In [1]: import numpy as np

In [2]: from numpy import linalg as LA

In [3]: np.set_printoptions(precision=2, suppress=True, linewidth=140, legacy="1.25")

In [4]: def rd(a):
   ...:     return np.round(a, 2) + 0
   ...: 

In [5]: rng = np.random.default_rng(25)

In [6]: feats = np.triu(rng.random((7, 7)) < 0.4, 1).astype(int)

In [7]: feats = feats + feats.T

In [8]: feats
Out[8]: 
array([[0, 1, 1, 1, 1, 1, 0],
       [1, 0, 1, 0, 0, 1, 0],
       [1, 1, 0, 0, 1, 0, 1],
       [1, 0, 0, 0, 0, 0, 1],
       [1, 0, 1, 0, 0, 0, 1],
       [1, 1, 0, 0, 0, 0, 0],
       [0, 0, 1, 1, 1, 0, 0]])

In [9]: vec = np.array([-1, 2, 1, -2, 2, -1, 0])

In [10]: a = np.maximum(feats @ vec, 0)

In [11]: np.maximum(feats @ vec, 0) - np.maximum(-feats @ vec, 0)
Out[11]: array([ 2, -1,  3, -1,  0,  1,  1])

In [12]: feats.T @ a
Out[12]: array([4, 6, 3, 3, 6, 2, 3])

In [13]: np.maximum(feats @ (3 * vec), 0)
Out[13]: array([6, 0, 9, 0, 0, 3, 3])

In [14]: a
Out[14]: array([2, 0, 3, 0, 0, 1, 1])

In [15]: feats * (a > 1e-9)[:, None]
Out[15]: 
array([[0, 1, 1, 1, 1, 1, 0],
       [0, 0, 0, 0, 0, 0, 0],
       [1, 1, 0, 0, 1, 0, 1],
       [0, 0, 0, 0, 0, 0, 0],
       [0, 0, 0, 0, 0, 0, 0],
       [1, 1, 0, 0, 0, 0, 0],
       [0, 0, 1, 1, 1, 0, 0]])

In [16]: rd(np.tanh(feats @ vec))
Out[16]: array([ 0.96, -0.76,  1.  , -0.76,  0.  ,  0.76,  0.76])

In [17]: w, vecs = LA.eigh(feats)

In [18]: vec = np.array([0, 4, 5, 3, 2, 3, 4])

In [19]: np.abs(feats).sum(axis=1).max(), rd(np.abs(w).max())
Out[19]: (5, 3.38)

In [20]: rd(vec @ feats @ vec / (vec @ vec)), rd(w[0]), rd(w[-1])
Out[20]: (2.08, -2.31, 3.38)

In [21]: (np.sign(vecs[:, -1].round(6)) == np.sign(vecs[0, -1].round(6))).astype(int)
Out[21]: array([1, 1, 1, 1, 1, 1, 1])

In [22]: rd(LA.eigvalsh(feats[1:, 1:]))
Out[22]: array([-1.74, -1.37, -0.59,  0.27,  1.1 ,  2.33])

In [23]: m1 = np.load("dump.npy")

In [24]: m1
Out[24]: 
array([[ 0.09,  1.26,  0.09,  1.44,  1.44,  0.09],
       [-0.03, -0.42, -0.03, -0.48, -0.48, -0.03]])

In [25]: U, sv, Vt = LA.svd(m1)

In [26]: np.argmax(sv[:-1] / (sv[1:] + 1e-6)) + 1
Out[26]: 1

In [27]: B = U[:, :1] @ np.diag(sv[:1]) @ Vt[:1]

In [28]: LA.matrix_rank(B)
Out[28]: 1

In [29]: rd(B)
Out[29]: 
array([[ 0.09,  1.26,  0.09,  1.44,  1.44,  0.09],
       [-0.03, -0.42, -0.03, -0.48, -0.48, -0.03]])

In [30]: rd(np.abs(m1 - B).max())
Out[30]: 0.0

In [31]: LA.matrix_rank(m1, rtol=0.05)
Out[31]: 1

In [32]: rd(LA.norm(m1 - B) / LA.norm(m1))
Out[32]: 0.0

In [33]: np.abs(np.diag(LA.qr(m1)[1])) > 1e-9
Out[33]: array([ True, False])

In [34]: rd(np.trace(LA.pinv(m1) @ m1))
Out[34]: 1.0

In [35]: arr = np.load("test15.npy")

In [36]: arr
Out[36]: 
array([[-22.9 , -63.64,  68.28],
       [ -1.44, -18.21,  23.48],
       [ -0.79, -16.43,  21.66],
       [  0.39, -12.98,  18.08],
       [  2.3 ,  -5.61,  10.12],
       [  2.59,  -2.23,   6.07],
       [  1.54,   0.37,   1.7 ],
       [ -0.02,  -0.02,  -0.02],
       [ -0.12,  -0.1 ,  -0.1 ],
       [ -0.74,  -2.92,  -2.23]])

In [37]: # row 0 dominates

In [38]: P = arr @ LA.solve(arr.T @ arr, arr.T)

In [39]: rd(np.diag(P))
Out[39]: array([0.97, 0.25, 0.24, 0.23, 0.18, 0.13, 0.04, 0.  , 0.  , 0.94])

In [40]: rd(P @ arr[:, 0])
Out[40]: array([-22.9 ,  -1.44,  -0.79,   0.39,   2.3 ,   2.59,   1.54,  -0.02,  -0.12,  -0.74])

In [41]: D = LA.norm(arr[:, None] - arr[None], axis=-1)

In [42]: (D + 1e9 * np.eye(10)).round(6).argmin(axis=1)
Out[42]: array([1, 2, 1, 2, 5, 6, 7, 8, 7, 8])

In [43]: np.flatnonzero(D[1] < D.mean() / 2)
Out[43]: array([1, 2, 3])

In [44]: rd(D[:5, :5])
Out[44]: 
array([[ 0.  , 67.32, 69.94, 75.03, 85.94],
       [67.32,  0.  ,  2.63,  7.74, 18.74],
       [69.94,  2.63,  0.  ,  5.11, 16.12],
       [75.03,  7.74,  5.11,  0.  , 11.01],
       [85.94, 18.74, 16.12, 11.01,  0.  ]])

In [45]: G = np.cov(arr, rowvar=False)

In [46]: rd(LA.eigvalsh(G)[::-1])
Out[46]: array([863.93,  11.2 ,   0.68])

In [47]: rd(np.corrcoef(arr.T))
Out[47]: 
array([[ 1.  ,  0.95, -0.9 ],
       [ 0.95,  1.  , -0.99],
       [-0.9 , -0.99,  1.  ]])

In [48]: rd(np.median(arr, axis=0))
Out[48]: array([-0.07, -4.27,  8.09])

In [49]: z = rng.permutation(3)

In [50]: B = arr[:, z] * rng.choice([-1, 1], 3)

In [51]: B
Out[51]: 
array([[-68.28,  22.9 , -63.64],
       [-23.48,   1.44, -18.21],
       [-21.66,   0.79, -16.43],
       [-18.08,  -0.39, -12.98],
       [-10.12,  -2.3 ,  -5.61],
       [ -6.07,  -2.59,  -2.23],
       [ -1.7 ,  -1.54,   0.37],
       [  0.02,   0.02,  -0.02],
       [  0.1 ,   0.12,  -0.1 ],
       [  2.23,   0.74,  -2.92]])

In [52]: U, _, Vt = LA.svd(arr.T @ B)

In [53]: rd(U @ Vt)
Out[53]: 
array([[ 0., -1.,  0.],
       [ 0.,  0.,  1.],
       [-1.,  0.,  0.]])

In [54]: Xs = (B - B.mean(axis=0)) / B.std(axis=0)

In [55]: np.argwhere(np.abs(Xs) > 2)
Out[55]: 
array([[0, 0],
       [0, 1],
       [0, 2]])

In [56]: coef = LA.lstsq(np.delete(Xs, 0, axis=1), Xs[:, 0])[0]

In [57]: rd(coef)
Out[57]: array([0.38, 1.35])

In [58]: K = np.load("sample3.npy")

In [59]: K
Out[59]: 
array([[ 0, -1, -3],
       [ 1,  0,  2],
       [ 3, -2,  0]])

In [60]: # looks like rank 2

In [61]: LA.matrix_power(K, 2)
Out[61]: 
array([[-10,   6,  -2],
       [  6,  -5,  -3],
       [ -2,  -3, -13]])

In [62]: K.inv()
Traceback (most recent call last):
  Cell In[62], line 1
    K.inv()
AttributeError: 'numpy.ndarray' object has no attribute 'inv'


In [63]: (K - K.T) / 2
Out[63]: 
array([[ 0., -1., -3.],
       [ 1.,  0.,  2.],
       [ 3., -2.,  0.]])

In [64]: rd(LA.det(K))
Out[64]: 0.0

In [65]: LA.determinant(K)
Traceback (most recent call last):
  Cell In[65], line 1
    LA.determinant(K)
AttributeError: module 'numpy.linalg' has no attribute 'determinant'


In [66]: rd(np.sort(np.abs(LA.eigvals(K))))
Out[66]: array([0.  , 3.74, 3.74])

In [67]: (K + K.T) / 2
Out[67]: 
array([[0., 0., 0.],
       [0., 0., 0.],
       [0., 0., 0.]])

In [68]: K @ K
Out[68]: 
array([[-10,   6,  -2],
       [  6,  -5,  -3],
       [ -2,  -3, -13]])

In [69]: r = LA.matrix_rank(K)

In [70]: r
Out[70]: 2

In [71]: null = LA.svd(K)[2][r:].T

In [72]: [int(LA.matrix_rank(K[:i])) for i in range(1, len(K) + 1)]
Out[72]: [1, 2, 2]

In [73]: LA.matrix_rank(K.T @ K), LA.matrix_rank(K @ K.T)
Out[73]: (2, 2)

In [74]: [int(LA.matrix_rank(K[:, :j + 1])) for j in range(3)]
Out[74]: [1, 2, 2]

In [75]: [int(LA.matrix_rank(np.delete(K, i, axis=0))) for i in range(3)]
Out[75]: [2, 2, 2]

In [76]: B = np.array([[2, 2], [2, 0]])

In [77]: Z = np.kron(B, K)

In [78]: rd(LA.norm(Z, 2)), rd(LA.norm(B, 2) * LA.norm(K, 2))
Out[78]: (12.11, 12.11)

In [79]: LA.matrix_rank(Z)
Out[79]: 4

In [80]: vec = np.array([-2, -1, -1])

In [81]: K @ np.ones(3)
Out[81]: array([-4.,  3.,  1.])

In [82]: LA.norm(K @ vec) <= LA.norm(K, 2) * LA.norm(vec) + 1e-9
Out[82]: True

In [83]: K * vec
Out[83]: 
array([[ 0,  1,  3],
       [-2,  0, -2],
       [-6,  2,  0]])

In [84]: np.einsum("ij,j->i", K, vec)
Out[84]: array([ 4, -4, -4])

In [85]: np.abs(np.diag(LA.qr(K)[1])) > 1e-9
Out[85]: array([ True,  True, False])

In [86]: LA.lstsq(K[:-1].T, K[-1])[2]
Out[86]: 2

In [87]: rd(K @ LA.pinv(K) @ K)
Out[87]: 
array([[ 0., -1., -3.],
       [ 1.,  0.,  2.],
       [ 3., -2.,  0.]])

In [88]: F, _ = LA.qr(np.array([[-0.1, -0.1, 0.1, 0.2],
    ...:     [0.0, 0.0, 0.0, -0.9],
    ...:     [1.0, -0.9, -1.0, -0.1],
    ...:     [0.3, -1.5, -0.4, -0.2]]))

In [89]: rd(F)
Out[89]: 
array([[-0.1 ,  0.19, -0.98,  0.  ],
       [ 0.  ,  0.  ,  0.  ,  1.  ],
       [ 0.95, -0.27, -0.14,  0.  ],
       [ 0.29,  0.95,  0.15,  0.  ]])

In [90]: Xs = arr - arr.mean(axis=0)

In [91]: vecs = LA.svd(Xs)[2][:1]

In [92]: B = Xs - Xs @ vecs.T @ vecs

In [93]: rd(np.diag(vecs.T @ vecs))
Out[93]: array([0.06, 0.43, 0.51])

In [94]: LA.norm(B, axis=1).round(6).argmax()
Out[94]: 9

In [95]: rd(LA.norm(B) / LA.norm(Xs))
Out[95]: 0.12

In [96]: np.kron(np.eye(2, dtype=int), K)
Out[96]: 
array([[ 0, -1, -3,  0,  0,  0],
       [ 1,  0,  2,  0,  0,  0],
       [ 3, -2,  0,  0,  0,  0],
       [ 0,  0,  0,  0, -1, -3],
       [ 0,  0,  0,  1,  0,  2],
       [ 0,  0,  0,  3, -2,  0]])

In [97]: np.einsum("ij,ji->", K, K)
Out[97]: -28

In [98]: rd(LA.det(2 * K)), rd(LA.det(K))
Out[98]: (0.0, 0.0)

In [99]: mat = np.loadtxt("case5.csv", delimiter=",")

In [100]: mat
Out[100]: 
array([[1., 0., 0.],
       [0., 0., 1.],
       [0., 0., 0.]])

In [101]: # triangular, det is the product of the diagonal

In [102]: np.poly(mat)
Out[102]: array([ 1., -1.,  0.,  0.])

In [103]: np.einsum("ij,ji->", mat, mat)
Out[103]: 1.0

In [104]: rd(LA.eigvals(mat).sum().real)
Out[104]: 1.0

In [105]: np.einsum("ii->", mat)
Out[105]: 1.0

In [106]: np.kron(np.eye(2, dtype=int), mat)
Out[106]: 
array([[1., 0., 0., 0., 0., 0.],
       [0., 0., 1., 0., 0., 0.],
       [0., 0., 0., 0., 0., 0.],
       [0., 0., 0., 1., 0., 0.],
       [0., 0., 0., 0., 0., 1.],
       [0., 0., 0., 0., 0., 0.]])

In [107]: rd(LA.det(mat[::-1]))
Out[107]: 0.0

In [108]: rd(np.sort(LA.eigvals(mat).real))
Out[108]: array([0., 0., 1.])

In [109]: (LA.matrix_power((mat != 0) + (mat.T != 0) + np.eye(3), 3) > 0).astype(int)
Out[109]: 
array([[1, 0, 0],
       [0, 1, 1],
       [0, 1, 1]])

In [110]: np.flatnonzero(LA.matrix_power((mat != 0) + (mat.T != 0) + np.eye(3), 3)[2])
Out[110]: array([1, 2])

In [111]: mat @ mat
Out[111]: 
array([[1., 0., 0.],
       [0., 0., 0.],
       [0., 0., 0.]])
